$ ipython --no-banner

In [1]: import numpy as np

In [2]: np.set_printoptions(suppress=True, linewidth=120)

In [3]: Y = np.array([[-2, 5, 7, 3, -2, 3, 8, 9, 0, 3, 4],
   ...:     [-8, 1, -9, 7, 6, 3, -9, 4, -2, -9, -3],
   ...:     [-6, -5, -7, -2, -1, -2, -1, 9, 0, -7, 7],
   ...:     [7, 6, 1, 9, 1, -7, -5, 9, -9, -9, 5],
   ...:     [3, 8, -6, -2, -2, -9, -8, -1, 3, 1, -7],
   ...:     [1, -1, -3, 6, -8, 4, 6, -9, 3, -3, -1],
   ...:     [5, -2, 6, 3, -3, 7, 6, 8, 9, -3, 1],
   ...:     [-4, 1, 5, 2, -2, 8, -6, 8, 0, 4, -8],
   ...:     [-7, -7, -1, -4, 3, -5, 2, 4, 4, -7, 6],
   ...:     [5, -9, -7, 8, 5, -9, 1, 0, -7, -3, 5],
   ...:     [9, 6, 7, -2, 1, -4, 9, -7, -6, -3, -3]])

In [4]: Y[-1] = Y[0]

In [5]: data = Y + 0.1 * np.eye(11)

In [6]: data
Out[6]: 
array([[-1.9,  5. ,  7. ,  3. , -2. ,  3. ,  8. ,  9. ,  0. ,  3. ,  4. ],
       [-8. ,  1.1, -9. ,  7. ,  6. ,  3. , -9. ,  4. , -2. , -9. , -3. ],
       [-6. , -5. , -6.9, -2. , -1. , -2. , -1. ,  9. ,  0. , -7. ,  7. ],
       [ 7. ,  6. ,  1. ,  9.1,  1. , -7. , -5. ,  9. , -9. , -9. ,  5. ],
       [ 3. ,  8. , -6. , -2. , -1.9, -9. , -8. , -1. ,  3. ,  1. , -7. ],
       [ 1. , -1. , -3. ,  6. , -8. ,  4.1,  6. , -9. ,  3. , -3. , -1. ],
       [ 5. , -2. ,  6. ,  3. , -3. ,  7. ,  6.1,  8. ,  9. , -3. ,  1. ],
       [-4. ,  1. ,  5. ,  2. , -2. ,  8. , -6. ,  8.1,  0. ,  4. , -8. ],
       [-7. , -7. , -1. , -4. ,  3. , -5. ,  2. ,  4. ,  4.1, -7. ,  6. ],
       [ 5. , -9. , -7. ,  8. ,  5. , -9. ,  1. ,  0. , -7. , -2.9,  5. ],
       [-2. ,  5. ,  7. ,  3. , -2. ,  3. ,  8. ,  9. ,  0. ,  3. ,  4.1]])

In [7]: rng = np.random.default_rng(579154)

In [8]: z = rng.permutation(11)

In [9]: z
Out[9]: array([ 1,  2,  9,  4,  5,  6, 10,  0,  3,  7,  8])

In [10]: Y = data[z][:, z]

In [11]: np.allclose(Y, data)
Out[11]: False

In [12]: Y
Out[12]: 
array([[ 1.1, -9. , -9. ,  6. ,  3. , -9. , -3. , -8. ,  7. ,  4. , -2. ],
       [-5. , -6.9, -7. , -1. , -2. , -1. ,  7. , -6. , -2. ,  9. ,  0. ],
       [-9. , -7. , -2.9,  5. , -9. ,  1. ,  5. ,  5. ,  8. ,  0. , -7. ],
       [ 8. , -6. ,  1. , -1.9, -9. , -8. , -7. ,  3. , -2. , -1. ,  3. ],
       [-1. , -3. , -3. , -8. ,  4.1,  6. , -1. ,  1. ,  6. , -9. ,  3. ],
       [-2. ,  6. , -3. , -3. ,  7. ,  6.1,  1. ,  5. ,  3. ,  8. ,  9. ],
       [ 5. ,  7. ,  3. , -2. ,  3. ,  8. ,  4.1, -2. ,  3. ,  9. ,  0. ],
       [ 5. ,  7. ,  3. , -2. ,  3. ,  8. ,  4. , -1.9,  3. ,  9. ,  0. ],
       [ 6. ,  1. , -9. ,  1. , -7. , -5. ,  5. ,  7. ,  9.1,  9. , -9. ],
       [ 1. ,  5. ,  4. , -2. ,  8. , -6. , -8. , -4. ,  2. ,  8.1,  0. ],
       [-7. , -1. , -7. ,  3. , -5. ,  2. ,  6. , -7. , -4. ,  4. ,  4.1]])

In [13]: np.diag(Y)
Out[13]: array([ 1.1, -6.9, -2.9, -1.9,  4.1,  6.1,  4.1, -1.9,  9.1,  8.1,  4.1])
